$ python3 -q
>>> import numpy as np
>>> np.set_printoptions(precision=3, suppress=True, linewidth=160)
>>> tidy = lambda a: np.round(a, 3) + 0
>>> arr = np.array([[-1.0, 0.0, -2.0, -2.0],
...     [0.0, -1.0, 0.0, 0.0],
...     [-2.0, 0.0, -1.0, -2.0],
...     [-2.0, 0.0, -2.0, -1.0]])
>>> print([round(float(np.linalg.det(arr[:i, :i])), 2) + 0 for i in range(1, 5)])
[-1.0, 1.0, 3.0, 5.0]
>>> rng = np.random.default_rng(107)
>>> lab = rng.permutation(4)
>>> print(lab)
[2 1 0 3]
>>> out = arr[lab][:, lab]
>>> print(out)
[[-1.  0. -2. -2.]
 [ 0. -1.  0.  0.]
 [-2.  0. -1. -2.]
 [-2.  0. -2. -1.]]
>>> print(tidy(np.sort(np.abs(np.linalg.eigvals(out)))))
[1. 1. 1. 5.]
>>> print(np.allclose(out, arr))
True
>>> print(tidy(np.linalg.det(out)), tidy(np.linalg.det(arr[lab])))
5.0 -5.0
>>> evals, V = np.linalg.eig(arr)
>>> print(tidy(np.sort(np.linalg.eigvals(np.linalg.inv(arr)))))
[-1.  -0.2  1.   1. ]
>>> print(tidy(np.sort(np.linalg.eigvals(arr @ arr))))
[ 1.  1.  1. 25.]
>>> print(tidy(evals))
[ 1. -5.  1. -1.]
>>> print(tidy(arr @ V[:, 0] - evals[0] * V[:, 0]))
[0. 0. 0. 0.]
>>> print(tidy(np.prod(evals)))
5.0
>>> print(tidy(np.sort(np.linalg.eigvals(arr.T))))
[-5. -1.  1.  1.]
>>> J = np.load("arr.npy")
>>> print(J)
[[1 3 2]
 [1 1 1]
 [3 2 1]
 [3 5 4]]
>>> x = np.array([-2, -2, -3])
>>> target = J @ x
>>> b, lr = np.zeros(3), 1 / np.linalg.norm(J, 2) ** 2
>>> for i in range(6):
...     b -= lr * J.T @ (J @ b - target)
...     if i % 2 == 0: print(i, round(np.linalg.norm(J @ b - target), 3))
... 
0 0.549
2 0.546
4 0.542
>>> print(tidy(b))
[-1.859 -2.774 -2.085]
>>> out = np.c_[J[:, :2] @ np.array([[0, 0], [1, 2]]), np.array([5, 2, 3, 3])]
>>> print(out)
[[ 3  6  5]
 [ 1  2  2]
 [ 2  4  3]
 [ 5 10  3]]
>>> print(tidy(np.linalg.norm(out - J @ np.linalg.lstsq(J, out)[0], axis=0)))
[0.    0.    2.449]
>>> print(tidy(np.linalg.norm(np.linalg.qr(J)[0].T @ out, axis=0) ** 2 / ((out ** 2).sum(axis=0) + 1e-12)))
[1.    1.    0.872]
>>> print(tidy(np.linalg.lstsq(J, out[:, 0])[0]))
[0. 1. 0.]
>>> print(np.linalg.matrix_rank(out))
2
>>> print(np.linalg.matrix_rank(np.c_[J, out]))
4
>>> print(tidy(out @ np.linalg.pinv(out) @ out))
[[ 3.  6.  5.]
 [ 1.  2.  2.]
 [ 2.  4.  3.]
 [ 5. 10.  3.]]
>>> print(tidy(np.trace(np.linalg.pinv(out) @ out)))
2.0
>>> print(np.unique(out.round(6), axis=0).shape)
(4, 3)
>>> out = J / np.linalg.norm(J, axis=1, keepdims=True)
>>> C2 = out @ out.T
>>> print(tidy(np.degrees(np.arccos(np.clip(C2[3, 2], -1, 1)))))
29.62
>>> print(tidy(C2[3]))
[0.983 0.98  0.869 1.   ]
>>> print(tidy(np.linalg.norm(out, axis=1)))
[1. 1. 1. 1.]
>>> print((C2 - 2 * np.eye(4)).round(6).argmax(axis=1))
[3 3 1 0]
>>> print(np.argwhere(np.triu(np.abs(C2) > 0.95, 1)))
[[0 3]
 [1 3]]
>>> x = np.array([-3, 1, -1])
>>> target = J @ x
>>> print(target)
[-2 -3 -8 -8]
>>> target = target + 0.3 * rng.normal(size=4)
>>> print(tidy(target))
[-2.013 -2.466 -8.451 -7.82 ]
>>> b, *_ = np.linalg.lstsq(J, target)
>>> print(tidy(np.linalg.norm(target - J @ b)))
0.357
>>> mat = np.array([[6, 4, 7], [7, 6, 4], [4, 7, 6]])
>>> x = np.array([-2, -2, 0])
>>> target = mat @ x
>>> b, lr = np.zeros(3), 1 / np.linalg.norm(mat, 2) ** 2
>>> for i in range(12):
...     b -= lr * mat.T @ (mat @ b - target)
...     if i % 2 == 0: print(i, round(np.linalg.norm(mat @ b - target), 3))
... 
0 4.216
2 4.014
4 3.822
6 3.639
8 3.465
10 3.299
>>> print(tidy(np.linalg.cond(mat)))
6.425
